In [1]: import numpy as np

In [2]: import numpy.linalg as la

In [3]: np.set_printoptions(suppress=True, linewidth=200)

In [4]: def rnd(a):
   ...:     return np.round(a, 2) + 0
   ...: 

In [5]: X = np.loadtxt("x.csv", delimiter=",")

In [6]: print(X)
[[2. 6. 5. 3.]
 [6. 4. 2. 4.]
 [5. 2. 4. 3.]
 [3. 4. 3. 0.]]

In [7]: rng = np.random.default_rng(272855)

In [8]: idx = rng.permutation(4)

In [9]: Y = X[:, idx] * rng.choice([-1, 1], 4)

In [10]: Y
Out[10]: 
array([[-3.,  2.,  5., -6.],
       [-4.,  6.,  2., -4.],
       [-3.,  5.,  4., -2.],
       [-0.,  3.,  3., -4.]])

In [11]: left, _, Vt = la.svd(X.T @ Y)

In [12]: rnd(left @ Vt)
Out[12]: 
array([[ 0.,  1.,  0.,  0.],
       [ 0.,  0.,  0., -1.],
       [ 0.,  0.,  1.,  0.],
       [-1.,  0.,  0.,  0.]])

In [13]: ev, vecs = la.eigh(X)

In [14]: x = np.array([0, 3, 7, 9])

In [15]: x @ X @ x
Out[15]: np.float64(910.0)

In [16]: np.abs(X).sum(axis=1).max(), rnd(np.abs(ev).max())
Out[16]: (np.float64(16.0), np.float64(14.38))

In [17]: x = np.array([2, 0, 3, 3])

In [18]: h = np.maximum(X @ x, 0)

In [19]: print(X.T @ h)
[436. 410. 369. 297.]

In [20]: np.maximum(X @ (3 * x), 0)
Out[20]: array([84., 90., 93., 45.])

In [21]: print(h)
[28. 30. 31. 15.]

In [22]: data = np.load("test1.npy")

In [23]: data
Out[23]: 
array([[ 9.47, -2.41, 11.09,  7.74],
       [ 7.34, -0.33,  6.81,  3.07],
       [-3.76, -2.28, -3.04,  0.08]])

In [24]: rnd(np.abs(la.eigvals(X)).max())
Out[24]: np.float64(14.38)

In [25]: rnd(la.det(X))
Out[25]: np.float64(272.0)

In [26]: (X + X.T) / 2
Out[26]: 
array([[2., 6., 5., 3.],
       [6., 4., 2., 4.],
       [5., 2., 4., 3.],
       [3., 4., 3., 0.]])

In [27]: X @ X
Out[27]: 
array([[74., 58., 51., 45.],
       [58., 72., 58., 40.],
       [51., 58., 54., 35.],
       [45., 40., 35., 34.]])

In [28]: rnd(la.matrix_power(X, 4))
Out[28]: 
array([[13466., 13226., 11467.,  8965.],
       [13226., 13512., 11666.,  8880.],
       [11467., 11666., 10106.,  7695.],
       [ 8965.,  8880.,  7695.,  6006.]])

In [29]: W1 = np.array([[5, -2, -6, -1, -7],
    ...:     [-5, -9, -7, 2, -3],
    ...:     [7, -4, -3, -6, 0],
    ...:     [9, -2, -5, -1, -8]])

In [30]: beta = np.array([6, 8, -7, 8, 6])

In [31]: act = np.maximum(data @ W1 + beta, 0)

In [32]: rnd((act > 0).mean(axis=0))
Out[32]: array([0.67, 0.33, 0.33, 0.33, 0.33])

In [33]: cent = np.array([[1, 3, 1], [2, 3, 1], [0, 2, 3], [3, 2, 2], [0, 1, 3]])

In [34]: W1 @ cent
Out[34]: 
array([[ -2, -12, -38],
       [-17, -55, -40],
       [-19,  -9, -18],
       [  2,   1, -34]])

In [35]: (act @ cent).round(6).argmax(axis=1)
Out[35]: array([1, 1, 2])

In [36]: def softmax(z):
    ...:     e = np.exp(z - z.max(axis=-1, keepdims=True))
    ...:     return e / e.sum(axis=-1, keepdims=True)
    ...: 

In [37]: rnd(softmax(data[0]))
Out[37]: array([0.16, 0.  , 0.81, 0.03])

In [38]: rnd(softmax(data).sum(axis=1))
Out[38]: array([1., 1., 1.])

In [39]: print(rnd(softmax(data[0] + 2)))
[0.16 0.   0.81 0.03]

In [40]: S = data @ data.T / np.sqrt(4)

In [41]: rnd(softmax(S))
Out[41]: 
array([[1., 0., 0.],
       [1., 0., 0.],
       [0., 0., 1.]])

In [42]: Y = data / la.norm(data, axis=1, keepdims=True)

In [43]: gram = Y @ Y.T

In [44]: (gram - 2 * np.eye(3)).round(6).argmax(axis=1)
Out[44]: array([1, 0, 0])

In [45]: (np.abs(gram) > 0.9).astype(int)
Out[45]: 
array([[1, 1, 0],
       [1, 1, 0],
       [0, 0, 1]])

In [46]: rnd(la.norm(Y, axis=1))
Out[46]: array([1., 1., 1.])

In [47]: arr = np.load("arr.npy")

In [48]: arr
Out[48]: 
array([[ 1,  0,  0],
       [ 2,  1,  0],
       [-1,  2,  1]])

In [49]: ev, vecs = la.eigh(X)

In [50]: print(rnd(vecs.T @ vecs))
[[1. 0. 0. 0.]
 [0. 1. 0. 0.]
 [0. 0. 1. 0.]
 [0. 0. 0. 1.]]

In [51]: rnd(np.abs(vecs[:, -1]))
Out[51]: array([0.56, 0.56, 0.48, 0.37])

In [52]: np.unique(ev.round(6) + 0, return_counts=True)[1]
Out[52]: array([1, 1, 1, 1])

In [53]: rnd(ev)
Out[53]: array([-4.31, -2.13,  2.06, 14.38])

In [54]: rnd(la.svd(X, compute_uv=False))
Out[54]: array([14.38,  4.31,  2.13,  2.06])

In [55]: print(rnd(vecs @ np.diag(ev) @ vecs.T))
[[2. 6. 5. 3.]
 [6. 4. 2. 4.]
 [5. 2. 4. 3.]
 [3. 4. 3. 0.]]

In [56]: print(rnd(la.eigvalsh(X + -3 * np.eye(4))))
[-7.31 -5.13 -0.94 11.38]

In [57]: print(rnd(vecs.T @ X @ vecs))
[[-4.31  0.    0.    0.  ]
 [ 0.   -2.13  0.    0.  ]
 [ 0.    0.    2.06  0.  ]
 [ 0.    0.    0.   14.38]]
